>>> import numpy as np
>>> from numpy import linalg as LA
>>> np.set_printoptions(precision=1, suppress=True, linewidth=140, legacy="1.25")
>>> tidy = lambda a: np.round(a, 1) + 0
>>> X = np.loadtxt("x.csv", delimiter=",")
>>> print(tidy(X))
[[ 14.7  12.6  -7.2 -23.8  14.7  18.5]
 [ 14.5  12.4  -7.1 -23.5  14.5  18.3]
 [ 13.5  11.5  -6.5 -21.9  13.5  17.3]
 [ 11.    8.9  -5.1 -17.8  11.   14.4]
 [ 10.9   8.8  -5.  -17.7  10.9  14.3]
 [  8.    6.1  -3.4 -12.9   8.   11. ]
 [  6.    4.4  -2.4  -9.7   6.    8.7]
 [  5.    3.5  -1.9  -8.2   5.    7.5]
 [  2.9   1.9  -1.   -4.9   2.9   4.9]
 [  2.5   1.7  -0.8  -4.3   2.5   4.4]
 [  2.4   1.6  -0.8  -4.1   2.4   4.3]
 [  1.9   1.3  -0.6  -3.3   1.9   3.6]
 [  1.6   1.   -0.4  -2.8   1.6   3.1]
 [  1.3   0.9  -0.3  -2.3   1.3   2.6]
 [  1.2   0.8  -0.3  -2.1   1.2   2.5]
 [  1.    0.7  -0.2  -1.9   1.    2.3]
 [  0.2   0.2   0.   -0.4   0.2   0.7]
 [  0.1   0.2   0.   -0.4   0.1   0.6]
 [  0.    0.1   0.   -0.1   0.    0.2]
 [  0.   -0.1   0.    0.1   0.   -0.2]
 [  0.1  -0.3   0.    0.1   0.1  -0.3]
 [  0.1  -0.3   0.    0.2   0.1  -0.4]
 [  0.1  -0.3   0.    0.2   0.1  -0.4]
 [  0.1  -0.4   0.    0.2   0.1  -0.4]
 [  0.2  -0.5   0.    0.2   0.2  -0.5]
 [  0.2  -0.6   0.    0.2   0.2  -0.5]
 [  0.2  -0.6   0.    0.2   0.2  -0.5]
 [  0.2  -0.6   0.    0.2   0.2  -0.5]
 [  0.2  -0.6   0.1   0.2   0.2  -0.5]
 [  0.4  -1.2   0.2   0.3   0.4  -0.7]
 [  0.5  -1.5   0.2   0.3   0.5  -0.7]
 [  0.8  -2.7   0.6   0.6   0.8  -0.9]
 [  0.9  -3.2   0.7   0.7   0.9  -0.9]
 [  1.1  -5.2   1.4   1.4   1.1  -1.1]
 [  1.2  -6.4   1.9   1.9   1.2  -1.3]
 [  1.2  -8.3   2.5   2.7   1.2  -1.5]
 [  1.1 -10.2   3.3   3.6   1.1  -1.8]
 [  1.1 -10.8   3.5   3.9   1.1  -1.9]
 [  1.1 -11.5   3.8   4.2   1.1  -2. ]
 [  0.9 -13.8   4.7   5.4   0.9  -2.4]
 [  0.6 -17.2   6.    7.2   0.6  -3. ]]
>>> # null space of dimension 3
>>> x0 = np.array([2, -9, -9, -9, -2, -3])
>>> print(tidy(X @ np.ones(6)))
[29.5 29.1 27.3 22.5 22.3 16.7 12.9 11.   6.8  6.   5.9  4.8  4.1  3.4  3.2  2.9  0.8  0.7  0.2 -0.2 -0.3 -0.3 -0.3 -0.4 -0.4 -0.4 -0.4
 -0.4 -0.4 -0.5 -0.6 -0.7 -0.8 -1.3 -1.6 -2.2 -2.9 -3.1 -3.4 -4.3 -5.7]
>>> print(LA.norm(X @ x0) <= LA.norm(X, 2) * LA.norm(x0) + 1e-9)
True
